$ python3 -q
>>> import numpy as np
>>> np.set_printoptions(precision=2, suppress=True, linewidth=140, sign=" ")
>>> data = np.loadtxt("a.csv", delimiter=",")
>>> data
array([[ 3., -2.,  3., -2.,  3., -2.],
       [ 3., -1.,  3., -1.,  3., -1.],
       [ 2.,  0.,  2.,  0.,  2.,  0.],
       [ 3., -2.,  3., -2.,  3., -2.],
       [ 3., -1.,  3., -1.,  3., -1.],
       [ 2.,  0.,  2.,  0.,  2.,  0.]])
>>> M2 = np.array([[-1, 2, 2],
...     [-2, 0, -1],
...     [2, -1, 1],
...     [-2, -2, 0],
...     [-1, 2, 0],
...     [-1, 1, -2]])
>>> np.einsum("ik,kj->ij", data, M2)
array([[ 10.,  11.,  15.],
       [  5.,  10.,  12.],
       [  0.,   6.,   6.],
       [ 10.,  11.,  15.],
       [  5.,  10.,  12.],
       [  0.,   6.,   6.]])
>>> M2 @ data
Traceback (most recent call last):
  File "<python-input-6>", line 1, in <module>
    M2 @ data
    ~~~^~~~~~
ValueError: matmul: Input operand 1 has a mismatch in its core dimension 0, with gufunc signature (n?,k),(k,m?)->(n?,m?) (size 6 is different from 3)
>>> np.einsum("ij,ij->i", data, data)
array([ 39.,  30.,  12.,  39.,  30.,  12.])
>>> np.einsum("ik,kj->ji", data, M2)
array([[ 10.,   5.,   0.,  10.,   5.,   0.],
       [ 11.,  10.,   6.,  11.,  10.,   6.],
       [ 15.,  12.,   6.,  15.,  12.,   6.]])
>>> np.vstack([data, M2.T]).shape
(9, 6)
>>> np.einsum("ij->j", data)
array([16., -6., 16., -6., 16., -6.])
>>> data @ M2
array([[ 10.,  11.,  15.],
       [  5.,  10.,  12.],
       [  0.,   6.,   6.],
       [ 10.,  11.,  15.],
       [  5.,  10.,  12.],
       [  0.,   6.,   6.]])
>>> U, sigma, vt = np.linalg.svd(data, full_matrices=False)
>>> np.round(U.T @ U, 2) + 0
array([[ 1.,  0.,  0.,  0.,  0.,  0.],
       [ 0.,  1.,  0.,  0.,  0.,  0.],
       [ 0.,  0.,  1.,  0.,  0.,  0.],
       [ 0.,  0.,  0.,  1.,  0.,  0.],
       [ 0.,  0.,  0.,  0.,  1.,  0.],
       [ 0.,  0.,  0.,  0.,  0.,  1.]])
>>> np.abs(vt[0])
array([ 0.53,  0.23,  0.53,  0.23,  0.53,  0.23])
>>> sigma.round(2) + 0
array([ 12.46,   2.59,   0.  ,   0.  ,   0.  ,   0.  ])
>>> np.round(sigma / sigma[0], 2) + 0
array([ 1.  ,  0.21,  0.  ,  0.  ,  0.  ,  0.  ])
>>> np.round(U.T @ data @ vt.T, 2) + 0
array([[ 12.46,   0.  ,   0.  ,   0.  ,   0.  ,   0.  ],
       [  0.  ,   2.59,   0.  ,   0.  ,   0.  ,   0.  ],
       [  0.  ,   0.  ,   0.  ,   0.  ,   0.  ,   0.  ],
       [  0.  ,   0.  ,   0.  ,   0.  ,   0.  ,   0.  ],
       [  0.  ,   0.  ,   0.  ,   0.  ,   0.  ,   0.  ],
       [  0.  ,   0.  ,   0.  ,   0.  ,   0.  ,   0.  ]])
>>> (sigma > 1e-8).sum()
np.int64(2)
>>> np.cumsum(sigma ** 2) / np.sum(sigma ** 2)
array([ 0.96,  1.  ,  1.  ,  1.  ,  1.  ,  1.  ])
>>> np.round(vt @ vt.T, 2) + 0
array([[ 1.,  0.,  0.,  0.,  0.,  0.],
       [ 0.,  1.,  0.,  0.,  0.,  0.],
       [ 0.,  0.,  1.,  0.,  0.,  0.],
       [ 0.,  0.,  0.,  1.,  0.,  0.],
       [ 0.,  0.,  0.,  0.,  1.,  0.],
       [ 0.,  0.,  0.,  0.,  0.,  1.]])
>>> U, sigma, vt = np.linalg.svd(data)
>>> V = vt[:(sigma > 1e-8).sum()]
>>> rng = np.random.default_rng(124)
>>> x = data[5] + 4 * data[1] + rng.integers(2) * np.eye(6)[4]
>>> x
array([14., -4., 14., -4., 15., -4.])
>>> round(np.linalg.norm(x - V.T @ V @ x), 2)
np.float64(0.82)
>>> np.linalg.matrix_rank(np.vstack([data, x]))
np.int64(3)
>>> np.diag(V.T @ V)
array([ 0.33,  0.33,  0.33,  0.33,  0.33,  0.33])
>>> np.allclose(V.T @ V @ x, x)
False
>>> round(np.abs(np.linalg.eigvals(data)).max(), 2)
np.float64(5.0)
>>> np.allclose(data, data.T)
False
>>> np.allclose(data @ data.T, data.T @ data)
False
>>> round(np.linalg.det(data), 2)
np.float64(0.0)
>>> (data - data.T) / 2
array([[ 0. , -2.5,  0.5, -2.5,  0. , -2. ],
       [ 2.5,  0. ,  1.5,  0.5,  2. , -0.5],
       [-0.5, -1.5,  0. , -1.5, -0.5, -1. ],
       [ 2.5, -0.5,  1.5,  0. ,  2. , -1. ],
       [ 0. , -2. ,  0.5, -2. ,  0. , -1.5],
       [ 2. ,  0.5,  1. ,  1. ,  1.5,  0. ]])
>>> (data + data.T) / 2
array([[ 3. ,  0.5,  2.5,  0.5,  3. ,  0. ],
       [ 0.5, -1. ,  1.5, -1.5,  1. , -0.5],
       [ 2.5,  1.5,  2. ,  1.5,  2.5,  1. ],
       [ 0.5, -1.5,  1.5, -2. ,  1. , -1. ],
       [ 3. ,  1. ,  2.5,  1. ,  3. ,  0.5],
       [ 0. , -0.5,  1. , -1. ,  0.5,  0. ]])
>>> np.round(np.sort(np.abs(np.linalg.eigvals(data))), 2) + 0
array([ 0.,  0.,  0.,  0.,  0.,  5.])
>>> np.linalg.matrix_power(data, 3)
array([[ 40., -15.,  40., -15.,  40., -15.],
       [ 80., -30.,  80., -30.,  80., -30.],
       [ 80., -30.,  80., -30.,  80., -30.],
       [ 40., -15.,  40., -15.,  40., -15.],
       [ 80., -30.,  80., -30.,  80., -30.],
       [ 80., -30.,  80., -30.,  80., -30.]])
>>> A = np.loadtxt("data.csv", delimiter=",")
>>> A
array([[-39.28,  19.44,  19.48, -20.4 ],
       [-39.35,  20.43,  20.66, -19.88],
       [-38.91,  20.7 ,  19.15, -19.66],
       [-39.97,  18.29,  18.91, -20.98],
       [-39.77,  19.52,  19.51, -19.86],
       [-38.8 ,  21.26,  19.6 , -19.66],
       [-37.25,  19.25,  22.47, -18.75],
       [-39.69,  21.69,  19.17, -21.48],
       [-38.84,  21.49,  19.9 , -20.08],
       [-38.41,  19.71,  21.92, -20.38],
       [-38.75,  20.73,  20.31, -20.93],
       [-38.99,  21.48,  20.53, -18.9 ],
       [-38.58,  19.19,  21.74, -19.3 ],
       [-40.18,  20.  ,  20.32, -20.27],
       [-40.56,  19.21,  18.31, -19.44],
       [-40.3 ,  20.77,  21.43, -20.54],
       [-41.81,  18.97,  20.27, -19.74],
       [-38.41,  19.67,  19.87, -17.86],
       [-39.59,  17.77,  20.02, -20.67],
       [-40.07,  20.32,  20.52, -20.33],
       [-39.43,  19.73,  18.33, -18.99],
       [-39.25,  18.39,  20.03, -19.45]])
>>> Ac = A - A.mean(axis=0)
>>> U, sigma, vt = np.linalg.svd(Ac, full_matrices=False)
>>> sigma ** 2 / (sigma ** 2).sum()
array([ 0.39,  0.3 ,  0.2 ,  0.1 ])
>>> np.linalg.matrix_rank(Ac)
np.int64(4)
>>> round(float((sigma ** 2).sum() ** 2 / (sigma ** 4).sum()), 2)
3.36
>>> (np.sign(U[:, 0]) == np.sign(U[0, 0])).astype(int)
array([ 1,  0,  1,  1,  1,  0,  0,  1,  0,  0,  0,  0,  0,  1,  1,  0,  1,  0,  1,  1,  1,  1])
>>> np.abs(vt[-1])
array([ 0.7 ,  0.22,  0.3 ,  0.62])
>>> sigma
array([ 5.71,  5.02,  4.06,  2.91])
>>> np.round(Ac.mean(axis=0), 2) + 0
array([ 0.,  0.,  0.,  0.])
>>> np.searchsorted(np.cumsum(sigma ** 2) / (sigma ** 2).sum(), 0.9) + 1
np.int64(4)
>>> ang = np.radians(90)
>>> Rm = np.eye(4)
>>> Rm[1, 1] = Rm[0, 0] = np.cos(ang)
>>> Rm[1, 0], Rm[0, 1] = -np.sin(ang), np.sin(ang)
>>> Rm.round(2) + 0
array([[ 0.,  1.,  0.,  0.],
       [-1.,  0.,  0.,  0.],
       [ 0.,  0.,  1.,  0.],
       [ 0.,  0.,  0.,  1.]])
>>> M2 = A @ Rm.T
>>> M2
array([[ 19.44,  39.28,  19.48, -20.4 ],
       [ 20.43,  39.35,  20.66, -19.88],
       [ 20.7 ,  38.91,  19.15, -19.66],
       [ 18.29,  39.97,  18.91, -20.98],
       [ 19.52,  39.77,  19.51, -19.86],
       [ 21.26,  38.8 ,  19.6 , -19.66],
       [ 19.25,  37.25,  22.47, -18.75],
       [ 21.69,  39.69,  19.17, -21.48],
       [ 21.49,  38.84,  19.9 , -20.08],
       [ 19.71,  38.41,  21.92, -20.38],
       [ 20.73,  38.75,  20.31, -20.93],
       [ 21.48,  38.99,  20.53, -18.9 ],
       [ 19.19,  38.58,  21.74, -19.3 ],
       [ 20.  ,  40.18,  20.32, -20.27],
       [ 19.21,  40.56,  18.31, -19.44],
       [ 20.77,  40.3 ,  21.43, -20.54],
       [ 18.97,  41.81,  20.27, -19.74],
       [ 19.67,  38.41,  19.87, -17.86],
       [ 17.77,  39.59,  20.02, -20.67],
       [ 20.32,  40.07,  20.52, -20.33],
       [ 19.73,  39.43,  18.33, -18.99],
       [ 18.39,  39.25,  20.03, -19.45]])
>>> np.linalg.svd(A, compute_uv=False), np.linalg.svd(M2, compute_uv=False)
(array([ 245.85,    5.66,    4.9 ,    3.24]), array([ 245.85,    5.66,    4.9 ,    3.24]))
>>> np.allclose(np.linalg.norm(A, axis=1), np.linalg.norm(M2, axis=1))
True
>>> round(float(np.linalg.det(Rm)), 2), np.trace(Rm)
(1.0, np.float64(2.0))
>>> gram = np.cov(A, rowvar=False)
>>> gram.shape
(4, 4)
>>> A.std(axis=0)
array([ 0.91,  1.06,  1.06,  0.82])
>>> gram
array([[ 0.88,  0.17,  0.41,  0.28],
       [ 0.17,  1.18,  0.01, -0.09],
       [ 0.41,  0.01,  1.18,  0.09],
       [ 0.28, -0.09,  0.09,  0.7 ]])
>>> np.median(A, axis=0)
array([-39.31,  19.72,  20.02, -19.87])
>>> round(float(np.corrcoef(A[:, 0], A[:, 2])[0, 1]), 2)
0.4
>>> np.linalg.eigvalsh(gram)[::-1]
array([ 1.55,  1.2 ,  0.79,  0.4 ])
>>> np.abs(np.linalg.svd(A)[2][-1])
array([ 0.39,  0.12,  0.02,  0.91])
>>> np.argsort(-np.linalg.norm(A, axis=0).round(6), kind="stable")[:3]
array([ 0,  2,  1])
